$ python -q
>>> import numpy as np
>>> np.set_printoptions(suppress=True, linewidth=200)
>>> rnd = lambda a: np.round(a, 2) + 0
>>> arr = np.array([[-3.2, -3.22, 1.97],
...     [-2.32, -2.87, 1.24],
...     [-1.51, -2.41, 0.5],
...     [-1.4, -2.34, 0.39],
...     [-0.78, -1.75, -0.22],
...     [-0.41, -1.09, -0.5],
...     [-0.3, -0.78, -0.48],
...     [-0.26, -0.66, -0.44],
...     [0.07, 0.13, 0.14],
...     [1.42, 1.34, 2.24],
...     [7.51, 3.07, 7.78],
...     [10.37, 3.53, 9.76],
...     [13.3, 3.92, 11.59]])
>>> Uu, sigma, Vt = np.linalg.svd(arr, full_matrices=False)
>>> rnd(np.cumsum(sigma ** 2) / np.sum(sigma ** 2))
array([0.93, 0.99, 1.  ])
>>> rnd(np.abs(Vt[0]))
array([0.72, 0.26, 0.64])
>>> vec = np.array([-1, -2, -3])
>>> rhs = arr @ vec
>>> rnd(np.linalg.solve(arr.T @ arr, arr.T @ rhs))
array([-1., -2., -3.])
>>> rng = np.random.default_rng(9020)
>>> rhs = rhs + 0.1 * rng.normal(size=13)
>>> rnd(rhs)
array([  3.79,   4.3 ,   4.72,   4.99,   5.13,   4.01,   3.25,   2.97,  -0.82, -10.63, -37.04, -46.77, -55.94])
>>> b, *_ = np.linalg.lstsq(arr, rhs)
>>> b.round()
array([-1., -2., -3.])
>>> [round(float(np.linalg.norm(np.linalg.solve(arr.T @ arr + lam * np.eye(3), arr.T @ rhs))), 2) for lam in (0, 1, 10, 100)]
[3.73, 3.55, 3.19, 2.77]
>>> rnd(b)
array([-1.02, -1.99, -2.99])
>>> rnd(arr.T @ (rhs - arr @ b))
array([0., 0., 0.])
>>> rnd(np.linalg.norm(rhs - arr @ b))
np.float64(0.33)
>>> M = np.load("m.npy")
>>> M
array([[ 1.,  0.],
       [-1.,  2.]])
>>> Xc = arr - arr.mean(axis=0)
>>> vecs = np.linalg.svd(Xc)[2][:1]
>>> A2 = Xc - Xc @ vecs.T @ vecs
>>> rnd(np.linalg.norm(A2) / np.linalg.norm(Xc))
np.float64(0.2)
>>> rnd(np.diag(vecs.T @ vecs))
array([0.55, 0.11, 0.34])
>>> q, R = np.linalg.qr(M)
>>> rnd(q)
array([[-0.71,  0.71],
       [ 0.71,  0.71]])
>>> q.shape, R.shape
((2, 2), (2, 2))
>>> rnd(np.abs(np.diag(R)))
array([1.41, 1.41])
>>> np.allclose(R.T @ R, M.T @ M)
True
>>> rnd(np.trace(q @ q.T))
np.float64(2.0)
>>> vec = np.array([1, 0])
>>> rhs = q @ vec
>>> rnd(rhs)
array([-0.71,  0.71])
>>> rnd(np.linalg.solve(q, -3 * rhs))
array([-3.,  0.])
>>> A2 = np.array([[3, 7], [4, 2]])
>>> Z = np.array([[1, 3, 0], [3, 2, 1], [3, 3, 2]])
>>> mat = np.kron(A2, Z)
>>> mat
array([[ 3,  9,  0,  7, 21,  0],
       [ 9,  6,  3, 21, 14,  7],
       [ 9,  9,  6, 21, 21, 14],
       [ 4, 12,  0,  2,  6,  0],
       [12,  8,  4,  6,  4,  2],
       [12, 12,  8,  6,  6,  4]])
>>> A2 = mat + rng.integers(-2, 3, (6, 1)) @ rng.integers(-2, 3, (1, 6))
>>> A2
array([[ 2,  7,  2,  8, 19,  2],
       [10,  8,  1, 20, 16,  5],
       [11, 13,  2, 19, 25, 10],
       [ 6, 16, -4,  0, 10, -4],
       [14, 12,  0,  4,  8, -2],
       [12, 12,  8,  6,  6,  4]])
>>> np.abs(A2 - mat).sum(axis=1)
array([10, 10, 20, 20, 20,  0])
>>> rnd(np.linalg.svd(A2 - mat, compute_uv=False))
array([15.87,  0.  ,  0.  ,  0.  ,  0.  ,  0.  ])
>>> Uu, sigma, Vt = np.linalg.svd(mat, full_matrices=False)
>>> (sigma > 1e-8).sum()
np.int64(6)
>>> rnd(sigma)
array([54.95, 16.98, 14.88,  5.88,  4.6 ,  1.82])
>>> rnd(sigma / sigma[0])
array([1.  , 0.31, 0.27, 0.11, 0.08, 0.03])
>>> rnd(np.abs(Vt[0]))
array([0.35, 0.37, 0.16, 0.55, 0.59, 0.26])
>>> J = np.array([[5, 2, -3, 4],
...     [0, -9, 0, 4],
...     [-7, -7, 7, -1],
...     [9, 5, -9, -7],
...     [1, -4, 9, -3]]) * (rng.random((5, 4)) < 0.3)
>>> J
array([[ 5,  2,  0,  4],
       [ 0,  0,  0,  0],
       [ 0,  0,  7, -1],
       [ 9,  5, -9, -7],
       [ 0,  0,  0,  0]])
>>> vec = np.array([0, -1, 0, 1, -1, -2])
>>> rhs = mat @ vec
>>> rhs
array([-23, -13, -37, -16, -10, -20])
>>> rnd(np.linalg.solve(mat, mat[:, 2]))
array([0., 0., 1., 0., 0., 0.])
>>> rnd(np.linalg.solve(mat.T, mat[0]))
array([1., 0., 0., 0., 0., 0.])
